$ python3 -q
>>> import numpy as np
>>> from numpy import linalg as LA
>>> np.set_printoptions(precision=2, suppress=True, linewidth=100, floatmode="fixed")
>>> W0 = np.load("sample8.npy")
>>> W0
array([[0, 4, 4, 4],
       [4, 0, 4, 4],
       [4, 4, 0, 4],
       [4, 4, 4, 0]])
>>> f = np.array([1, 0, 0, -2])
>>> B = W0 + np.outer(f, np.eye(4)[0])
>>> B
array([[1.00, 4.00, 4.00, 4.00],
       [4.00, 0.00, 4.00, 4.00],
       [4.00, 4.00, 0.00, 4.00],
       [2.00, 4.00, 4.00, 0.00]])
>>> round(float(LA.det(B) / LA.det(W0)), 2), np.round(1 + LA.solve(W0, f)[0], 2)
(0.67, np.float64(0.67))
>>> LA.matrix_rank(LA.inv(B) - LA.inv(W0), tol=1e-8)
np.int64(1)
>>> K = np.array([[-0.7, 0.6, -1.2, 0.9],
...     [-0.3, 0.2, 1.4, 0.4],
...     [-0.3, -0.2, 0.4, -0.7]])
>>> T = np.stack([K, -3 * K, K[::-1]])
>>> np.einsum("bij,cij->bc", T, T)
array([[  6.13, -18.39,   0.21],
       [-18.39,  55.17,  -0.63],
       [  0.21,  -0.63,   6.13]])
>>> LA.norm(T, axis=(1, 2))
array([2.48, 7.43, 2.48])
>>> T.shape
(3, 3, 4)
>>> (T @ K.T).shape
(3, 3, 3)
>>> m1 = np.load("out8.npy")
>>> m1
array([[1.00, 0.00, 0.00, 0.00],
       [0.00, 1.00, 0.00, 0.00],
       [0.00, 0.00, 1.00, 0.00],
       [0.00, 0.00, 0.33, 0.67]])
>>> # triangular: eigenvalues sit on the diagonal
>>> G = m1.T @ m1
>>> LA.svd(m1, compute_uv=False) ** 2
array([1.18, 1.00, 1.00, 0.38])
>>> LA.matrix_rank(G)
np.int64(4)
>>> (m1 @ m1.T).shape
(4, 4)
>>> G
array([[1.00, 0.00, 0.00, 0.00],
       [0.00, 1.00, 0.00, 0.00],
       [0.00, 0.00, 1.11, 0.22],
       [0.00, 0.00, 0.22, 0.45]])
>>> Q = m1.astype(float).copy()
>>> for j in range(4):
...     Q[:, j] -= Q[:, :j] @ (Q[:, :j].T @ Q[:, j])
...     Q[:, j] /= LA.norm(Q[:, j])
... 
>>> np.round(Q.T @ Q, 2) + 0
array([[1.00, 0.00, 0.00, 0.00],
       [0.00, 1.00, 0.00, 0.00],
       [0.00, 0.00, 1.00, 0.00],
       [0.00, 0.00, 0.00, 1.00]])
>>> mat = np.array([[3, 5, 7], [5, 9, 12], [7, 12, 17]])
>>> Lm = LA.cholesky(mat)
>>> np.round(np.prod(np.diag(Lm)) ** 2, 2), round(float(LA.det(mat)), 2)
(np.float64(1.0), 1.0)
>>> LA.eigvalsh(mat).min() > 0
np.True_
>>> Lm
array([[1.73, 0.00, 0.00],
       [2.89, 0.82, 0.00],
       [4.04, 0.41, 0.71]])
>>> mat / np.sqrt(np.outer(np.diag(mat), np.diag(mat)))
array([[1.00, 0.96, 0.98],
       [0.96, 1.00, 0.97],
       [0.98, 0.97, 1.00]])
>>> B = np.array([[2, 1], [0, 2], [1, 3]])
>>> np.einsum("ik,kj->ji", Lm, B)
array([[3.46, 5.77, 8.79],
       [1.73, 4.52, 6.98]])
>>> LA.matrix_rank(np.vstack([Lm, B.T]))
np.int64(3)
>>> np.vstack([Lm, B.T]).shape
(5, 3)
>>> np.einsum("ij->j", Lm)
array([8.66, 1.22, 0.71])
>>> Lm @ B
array([[3.46, 1.73],
       [5.77, 4.52],
       [8.79, 6.98]])
>>> hat = np.triu(np.array([[-3, 2, 0], [-2, 3, 1], [0, -2, 1]]), 1) + np.eye(3)
>>> B = hat @ mat @ LA.inv(hat)
>>> LA.matrix_rank(B)
np.int64(3)
>>> hat @ mat - mat @ hat
array([[ 10.00,  12.00,  19.00],
       [  7.00,   2.00,   8.00],
       [  0.00, -14.00, -12.00]])
>>> np.trace(B), np.trace(mat)
(np.float64(29.0), np.int64(29))
>>> B
array([[13.00, -3.00, 34.00],
       [12.00, -3.00, 32.00],
       [ 7.00, -2.00, 19.00]])
>>> np.round(LA.det(B), 2)
np.float64(1.0)
>>> np.poly(B)
array([  1.00, -29.00,  13.00,  -1.00])
>>> np.diff(B, axis=0)
array([[ -1.00,   0.00,  -2.00],
       [ -5.00,   1.00, -13.00]])
>>> round(LA.norm(B), 2)
np.float64(54.08)
>>> LA.svd(B, compute_uv=False)
array([54.08,  0.37,  0.05])
>>> B.sum(axis=0)
array([32.00, -8.00, 85.00])
>>> np.abs(B).max()
np.float64(34.0)
>>> F = np.load("x.npy")
>>> F
array([[ 0.98,  0.03, -0.15],
       [ 0.03,  0.96,  0.18],
       [-0.15,  0.18,  0.06]])
>>> # equal to its transpose
>>> evals, vecs = LA.eigh(F)
>>> np.round(LA.svd(F, compute_uv=False), 2) + 0
array([1.00, 1.00, 0.00])
>>> vecs @ np.diag(evals) @ vecs.T
array([[ 0.98,  0.03, -0.15],
       [ 0.03,  0.96,  0.18],
       [-0.15,  0.18,  0.06]])
>>> np.round(vecs.T @ vecs, 2) + 0
array([[1.00, 0.00, 0.00],
       [0.00, 1.00, 0.00],
       [0.00, 0.00, 1.00]])
>>> np.round(vecs.T @ F @ vecs, 2) + 0
array([[0.00, 0.00, 0.00],
       [0.00, 1.00, 0.00],
       [0.00, 0.00, 1.00]])
>>> round(evals.sum(), 2), round(np.trace(F), 2)
(np.float64(2.0), np.float64(2.0))
>>> Uu, sigma, Vt = LA.svd(F)
>>> vecs = Vt[:(sigma > 1e-8).sum()]
>>> rng = np.random.default_rng(912)
>>> x = F[2] + 3 * F[1] + rng.integers(2) * np.eye(3)[2]
>>> x
array([-0.06,  3.08,  1.61])
>>> round(float(LA.norm(x - vecs.T @ vecs @ x)), 2)
0.97
>>> E = np.load("run15.npy")
>>> E
array([[-9.00, -2.65, -3.47],
       [-9.32, -2.47,  2.63],
       [ 1.02, -2.50,  9.63],
       [-8.39, -1.25, -5.30],
       [-7.23,  5.35, -4.38],
       [ 1.16, -9.50,  2.90],
       [ 1.07,  3.64, -9.25],
       [ 0.36, -7.74,  6.32],
       [ 1.53,  9.88,  0.00],
       [-5.21, -1.11, -8.46],
       [-9.70, -0.48,  2.39],
       [-9.84, -1.44,  1.07],
       [-1.05,  9.58, -2.66],
       [ 3.61, -9.20, -1.54],
       [ 9.01, -2.79,  3.32],
       [ 6.66, -0.75,  7.42]])
>>> hat = E @ LA.solve(E.T @ E, E.T)
>>> LA.matrix_rank(np.eye(16) - hat)
np.int64(13)
>>> M = np.load("test7.npy")
>>> M
array([[-2.92,  0.26, -0.06,  0.04],
       [ 0.26, -2.08, -0.05, -0.06],
       [-0.06, -0.05, -2.57, -0.49],
       [ 0.04, -0.06, -0.49, -2.43]])
>>> # equal to its transpose
>>> f = np.array([5, 3])
>>> np.polyval(f, M[1])
array([ 4.30, -7.40,  2.75,  2.70])
>>> np.correlate(M[1], M[0], "full")
array([ 0.01, -0.10,  0.19, -1.30,  6.06,  0.13,  0.18])
>>> np.convolve(M[1], f)
array([ 1.30, -9.62, -6.49, -0.45, -0.18])
